In [1]: import numpy as np

In [2]: np.set_printoptions(suppress=True, linewidth=120)

In [3]: W0 = np.loadtxt("run19.csv", delimiter=",")

In [4]: W0
Out[4]: 
array([[0., 0., 0., 1., 0., 0., 0., 0., 0., 0.],
       [0., 0., 0., 0., 1., 0., 0., 0., 0., 0.],
       [0., 0., 0., 0., 0., 0., 1., 1., 0., 0.],
       [1., 0., 0., 0., 0., 0., 0., 0., 0., 0.],
       [0., 1., 0., 0., 0., 0., 0., 0., 1., 0.],
       [0., 0., 0., 0., 0., 0., 0., 0., 0., 0.],
       [0., 0., 1., 0., 0., 0., 0., 1., 0., 1.],
       [0., 0., 1., 0., 0., 0., 1., 0., 0., 0.],
       [0., 0., 0., 0., 1., 0., 0., 0., 0., 0.],
       [0., 0., 0., 0., 0., 0., 1., 0., 0., 0.]])

In [5]: # column 8 repeats column 1

In [6]: left, sv, Vt = np.linalg.svd(W0)

In [7]: evecs = Vt[:(sv > 1e-8).sum()]

In [8]: rng = np.random.default_rng(53296)

In [9]: vec = W0[8] + -3 * W0[4] + rng.integers(2) * np.eye(10)[5]

In [10]: vec
Out[10]: array([ 0., -3.,  0.,  0.,  1.,  0.,  0.,  0., -3.,  0.])

In [11]: np.linalg.matrix_rank(np.vstack([W0, vec]))
Out[11]: np.int64(8)

In [12]: round(np.linalg.norm(W0, 2) / np.linalg.norm(W0), 3)
Out[12]: np.float64(0.58)

In [13]: np.linalg.matrix_rank(W0, rtol=0.1)
Out[13]: np.int64(8)

In [14]: M = np.load("x.npy")

In [15]: M
Out[15]: 
array([[ 0, -1,  1, -2,  1, -2, -2, -1,  1,  0,  0],
       [ 0,  0,  2,  2,  0,  1,  1,  0,  0, -1,  2],
       [ 0,  0,  0,  0, -2, -2,  1,  1, -2,  1,  1],
       [ 0,  0,  0,  0,  0,  2,  2, -1, -1,  0,  1],
       [ 0,  0,  0,  0,  0,  1,  1,  1,  1,  0,  1],
       [ 0,  0,  0,  0,  0,  0,  0, -1,  0,  0,  2],
       [ 0,  0,  0,  0,  0,  0,  0,  1,  1,  2,  2],
       [ 0,  0,  0,  0,  0,  0,  0,  0,  2,  0,  1],
       [ 0,  0,  0,  0,  0,  0,  0,  0,  0, -2,  2],
       [ 0,  0,  0,  0,  0,  0,  0,  0,  0,  0,  2],
       [ 0,  0,  0,  0,  0,  0,  0,  0,  0,  0,  0]])

In [16]: (M + M.T) / 2
Out[16]: 
array([[ 0. , -0.5,  0.5, -1. ,  0.5, -1. , -1. , -0.5,  0.5,  0. ,  0. ],
       [-0.5,  0. ,  1. ,  1. ,  0. ,  0.5,  0.5,  0. ,  0. , -0.5,  1. ],
       [ 0.5,  1. ,  0. ,  0. , -1. , -1. ,  0.5,  0.5, -1. ,  0.5,  0.5],
       [-1. ,  1. ,  0. ,  0. ,  0. ,  1. ,  1. , -0.5, -0.5,  0. ,  0.5],
       [ 0.5,  0. , -1. ,  0. ,  0. ,  0.5,  0.5,  0.5,  0.5,  0. ,  0.5],
       [-1. ,  0.5, -1. ,  1. ,  0.5,  0. ,  0. , -0.5,  0. ,  0. ,  1. ],
       [-1. ,  0.5,  0.5,  1. ,  0.5,  0. ,  0. ,  0.5,  0.5,  1. ,  1. ],
       [-0.5,  0. ,  0.5, -0.5,  0.5, -0.5,  0.5,  0. ,  1. ,  0. ,  0.5],
       [ 0.5,  0. , -1. , -0.5,  0.5,  0. ,  0.5,  1. ,  0. , -1. ,  1. ],
       [ 0. , -0.5,  0.5,  0. ,  0. ,  0. ,  1. ,  0. , -1. ,  0. ,  1. ],
       [ 0. ,  1. ,  0.5,  0.5,  0.5,  1. ,  1. ,  0.5,  1. ,  1. ,  0. ]])

In [17]: np.allclose(M @ M.T, M.T @ M)
Out[17]: False

In [18]: np.allclose(M, M.T)
Out[18]: False

In [19]: M @ M
Out[19]: 
array([[ 0,  0, -2, -2, -2, -6, -3,  4, -3, -4, -9],
       [ 0,  0,  0,  0, -4,  0,  6,  0, -5,  4,  6],
       [ 0,  0,  0,  0,  0, -2, -2,  1,  1,  6, -5],
       [ 0,  0,  0,  0,  0,  0,  0,  0,  0,  6,  5],
       [ 0,  0,  0,  0,  0,  0,  0,  0,  3,  0,  7],
       [ 0,  0,  0,  0,  0,  0,  0,  0, -2,  0, -1],
       [ 0,  0,  0,  0,  0,  0,  0,  0,  2, -2,  7],
       [ 0,  0,  0,  0,  0,  0,  0,  0,  0, -4,  4],
       [ 0,  0,  0,  0,  0,  0,  0,  0,  0,  0, -4],
       [ 0,  0,  0,  0,  0,  0,  0,  0,  0,  0,  0],
       [ 0,  0,  0,  0,  0,  0,  0,  0,  0,  0,  0]])

In [20]: np.round(np.abs(np.linalg.eigvals(M)).max(), 3)
Out[20]: np.float64(0.0)

In [21]: round(np.linalg.det(M), 3)
Out[21]: np.float64(0.0)

In [22]: (M - M.T) / 2
Out[22]: 
array([[ 0. , -0.5,  0.5, -1. ,  0.5, -1. , -1. , -0.5,  0.5,  0. ,  0. ],
       [ 0.5,  0. ,  1. ,  1. ,  0. ,  0.5,  0.5,  0. ,  0. , -0.5,  1. ],
       [-0.5, -1. ,  0. ,  0. , -1. , -1. ,  0.5,  0.5, -1. ,  0.5,  0.5],
       [ 1. , -1. ,  0. ,  0. ,  0. ,  1. ,  1. , -0.5, -0.5,  0. ,  0.5],
       [-0.5,  0. ,  1. ,  0. ,  0. ,  0.5,  0.5,  0.5,  0.5,  0. ,  0.5],
       [ 1. , -0.5,  1. , -1. , -0.5,  0. ,  0. , -0.5,  0. ,  0. ,  1. ],
       [ 1. , -0.5, -0.5, -1. , -0.5,  0. ,  0. ,  0.5,  0.5,  1. ,  1. ],
       [ 0.5,  0. , -0.5,  0.5, -0.5,  0.5, -0.5,  0. ,  1. ,  0. ,  0.5],
       [-0.5,  0. ,  1. ,  0.5, -0.5,  0. , -0.5, -1. ,  0. , -1. ,  1. ],
       [ 0. ,  0.5, -0.5,  0. ,  0. ,  0. , -1. ,  0. ,  1. ,  0. ,  1. ],
       [ 0. , -1. , -0.5, -0.5, -0.5, -1. , -1. , -0.5, -1. , -1. ,  0. ]])

In [23]: np.trace(M)
Out[23]: np.int64(0)

In [24]: M @ M
Out[24]: 
array([[ 0,  0, -2, -2, -2, -6, -3,  4, -3, -4, -9],
       [ 0,  0,  0,  0, -4,  0,  6,  0, -5,  4,  6],
       [ 0,  0,  0,  0,  0, -2, -2,  1,  1,  6, -5],
       [ 0,  0,  0,  0,  0,  0,  0,  0,  0,  6,  5],
       [ 0,  0,  0,  0,  0,  0,  0,  0,  3,  0,  7],
       [ 0,  0,  0,  0,  0,  0,  0,  0, -2,  0, -1],
       [ 0,  0,  0,  0,  0,  0,  0,  0,  2, -2,  7],
       [ 0,  0,  0,  0,  0,  0,  0,  0,  0, -4,  4],
       [ 0,  0,  0,  0,  0,  0,  0,  0,  0,  0, -4],
       [ 0,  0,  0,  0,  0,  0,  0,  0,  0,  0,  0],
       [ 0,  0,  0,  0,  0,  0,  0,  0,  0,  0,  0]])

In [25]: left, sv = np.linalg.svd(W0)
Traceback (most recent call last):
  Cell In[25], line 1
    left, sv = np.linalg.svd(W0)
ValueError: too many values to unpack (expected 2)


In [26]: left, sv, Vt = np.linalg.svd(W0, full_matrices=False)

In [27]: np.round(sv / sv[0], 3) + 0
Out[27]: array([1.   , 0.683, 0.652, 0.652, 0.461, 0.461, 0.461, 0.143, 0.   , 0.   ])

In [28]: np.allclose(left * sv @ Vt, W0)
Out[28]: True

In [29]: np.abs(left[:, 0]).round(6).argmax()
Out[29]: np.int64(6)

In [30]: np.round(left.T @ left, 3) + 0
Out[30]: 
array([[1., 0., 0., 0., 0., 0., 0., 0., 0., 0.],
       [0., 1., 0., 0., 0., 0., 0., 0., 0., 0.],
       [0., 0., 1., 0., 0., 0., 0., 0., 0., 0.],
       [0., 0., 0., 1., 0., 0., 0., 0., 0., 0.],
       [0., 0., 0., 0., 1., 0., 0., 0., 0., 0.],
       [0., 0., 0., 0., 0., 1., 0., 0., 0., 0.],
       [0., 0., 0., 0., 0., 0., 1., 0., 0., 0.],
       [0., 0., 0., 0., 0., 0., 0., 1., 0., 0.],
       [0., 0., 0., 0., 0., 0., 0., 0., 1., 0.],
       [0., 0., 0., 0., 0., 0., 0., 0., 0., 1.]])

In [31]: left.shape, sv.shape, Vt.shape
Out[31]: ((10, 10), (10,), (10, 10))

In [32]: sv.round(3) + 0
Out[32]: array([2.17 , 1.481, 1.414, 1.414, 1.   , 1.   , 1.   , 0.311, 0.   , 0.   ])

In [33]: K = np.loadtxt("a.csv", delimiter=",")

In [34]: K
Out[34]: 
array([[ 1.4  ,  0.6  , -0.6  ,  0.4  ,  0.7  , -0.8  ,  2.4  , -0.4  ,  1.4  ,  1.4  ],
       [ 0.8  , -0.9  , -1.1  ,  1.3  ,  0.5  ,  1.1  ,  1.8  ,  0.4  ,  1.5  ,  1.1  ],
       [ 0.345,  0.291,  2.283, -0.1  , -0.067, -0.222,  1.229, -1.738,  0.126,  0.336],
       [ 0.3  ,  1.2  ,  0.8  ,  0.1  , -0.7  , -0.5  , -1.2  , -0.9  , -1.2  ,  1.5  ],
       [-1.2  ,  0.6  ,  1.7  ,  1.   , -0.7  ,  0.1  ,  0.4  ,  0.4  ,  0.2  , -0.2  ],
       [-0.3  ,  1.4  , -0.7  , -0.7  , -0.7  ,  0.4  , -2.3  ,  0.2  , -1.9  ,  0.2  ],
       [-0.3  ,  0.   ,  0.5  ,  0.2  ,  1.   , -0.2  ,  0.4  ,  0.3  ,  1.3  ,  1.5  ],
       [-1.2  , -1.8  ,  0.3  ,  0.6  , -0.2  , -1.3  ,  0.8  ,  1.2  , -1.2  ,  0.4  ],
       [-0.1  ,  0.9  ,  0.   , -0.8  , -1.6  , -1.4  ,  0.7  , -0.5  ,  0.8  , -0.4  ],
       [ 0.3  ,  0.3  ,  2.3  , -0.1  , -0.1  , -0.2  ,  1.2  , -1.6  ,  0.2  ,  0.3  ],
       [-0.4  , -0.2  , -1.   ,  0.5  , -0.9  ,  2.   , -1.   ,  0.2  , -1.5  ,  1.5  ]])

In [35]: out = M + rng.integers(-2, 3, (11, 8)) @ rng.integers(-2, 3, (8, 11))

In [36]: out
Out[36]: 
array([[ -2,  -5,   3,   2,   2,  -4,   4,   1,   2,  -3,   0],
       [  2,  -2,   1,  12,  13,   2,   1,   0,   7,  -7,   0],
       [ -4,  -2,  -2,   2, -16,   0,  -6,   4,   0,  -3,  -5],
       [ 11,  -6,  -5,  -5,   3,   2,   3,  -3,   2,  -2,  -7],
       [ -3,  -1,   4,  -1,  -3,   3,   7,  -5,  -3,  -6, -11],
       [  8,  -3,  -1,   4,  -1,  11,  -2,  -6,  -2,  -8, -12],
       [-12,   8,   5,  -5,  -3,  -3,   2,  -7,  -6,   7,   6],
       [ -7,   6,  -1,  -1,  -4,   5,   3,  -7, -10,   4,   7],
       [ -5,  -2,  10,   8,   5,  -3,   4,   0,   5,  -8,  -2],
       [ -7,  -3,  -7,  -2,  -3,  -5,   9,   2,  -2,  -2,   2],
       [  1,  -7,   2,   0, -11,  -6,  -3,  13,   8,  -1,   0]])

In [37]: np.abs(out - M).sum(axis=1)
Out[37]: array([27, 44, 48, 46, 48, 59, 62, 56, 52, 42, 52])

In [38]: np.round(np.linalg.svd(out - M, compute_uv=False), 3) + 0
Out[38]: array([35.545, 28.258, 25.709, 22.706, 16.862, 12.355,  7.908,  2.448,  0.   ,  0.   ,  0.   ])

In [39]: np.linalg.matrix_rank(out - M, tol=1e-8)
Out[39]: np.int64(8)
